>>> import numpy as np
>>> from numpy import linalg as LA
>>> np.set_printoptions(suppress=True, linewidth=100)
>>> def rnd(a):
...     return np.round(a, 1) + 0
... 
>>> A = np.array([[0.4, 0.7, 1.1],
...     [-0.2, -0.1, -1.6],
...     [0.0, 1.6, 0.7],
...     [-0.2, -0.8, -0.4]])
>>> A[:, 2] *= 5
>>> A
array([[ 0.4,  0.7,  5.5],
       [-0.2, -0.1, -8. ],
       [ 0. ,  1.6,  3.5],
       [-0.2, -0.8, -2. ]])
>>> # column 2 is much longer than the rest
>>> x = np.array([1, 1, 1])
>>> rhs = A @ x
>>> rnd(rhs)
array([ 6.6, -8.3,  5.1, -3. ])
>>> rnd(LA.lstsq(A, rhs)[0])
array([1., 1., 1.])
>>> try:
...     LA.solve(A, rhs)
... except LA.LinAlgError as e:
...     print(repr(e))
... 
LinAlgError('Last 2 dimensions of the array must be square')
>>> rng = np.random.default_rng(35)
>>> rhs = rhs + 0.3 * rng.normal(size=4)
>>> rnd(rhs)
array([ 6.3, -8.1,  5.4, -2.8])
>>> coef, *_ = LA.lstsq(A, rhs)
>>> rnd(LA.norm(rhs - A @ coef))
np.float64(0.1)
>>> coef.round()
array([-0.,  1.,  1.])
>>> hat = A @ LA.solve(A.T @ A, A.T)
>>> rnd((np.eye(4) - hat) @ A)
array([[0., 0., 0.],
       [0., 0., 0.],
       [0., 0., 0.],
       [0., 0., 0.]])
>>> LA.matrix_rank(np.eye(4) - hat)
np.int64(1)
>>> rnd(LA.eigvalsh(hat))
array([0., 1., 1., 1.])
>>> rnd(np.diag(hat))
array([0.7, 0.9, 1. , 0.4])
>>> m1 = np.loadtxt("mat.csv", delimiter=",")
>>> print(m1)
[[ 2.  0.  2.  2.]
 [-1. -3. -1. -1.]]
>>> # column 2 repeats column 0
>>> m1[0] @ m1[1]
np.float64(-6.0)
>>> rnd(LA.norm(m1[0] - m1[1]))
np.float64(6.0)
>>> print(rnd(LA.norm(m1, 1)), rnd(LA.norm(m1, np.inf)))
3.0 6.0
>>> rnd(LA.norm(m1, "nuc"))
np.float64(6.7)
>>> rnd(LA.norm(m1, axis=0))
array([2.2, 3. , 2.2, 2.2])
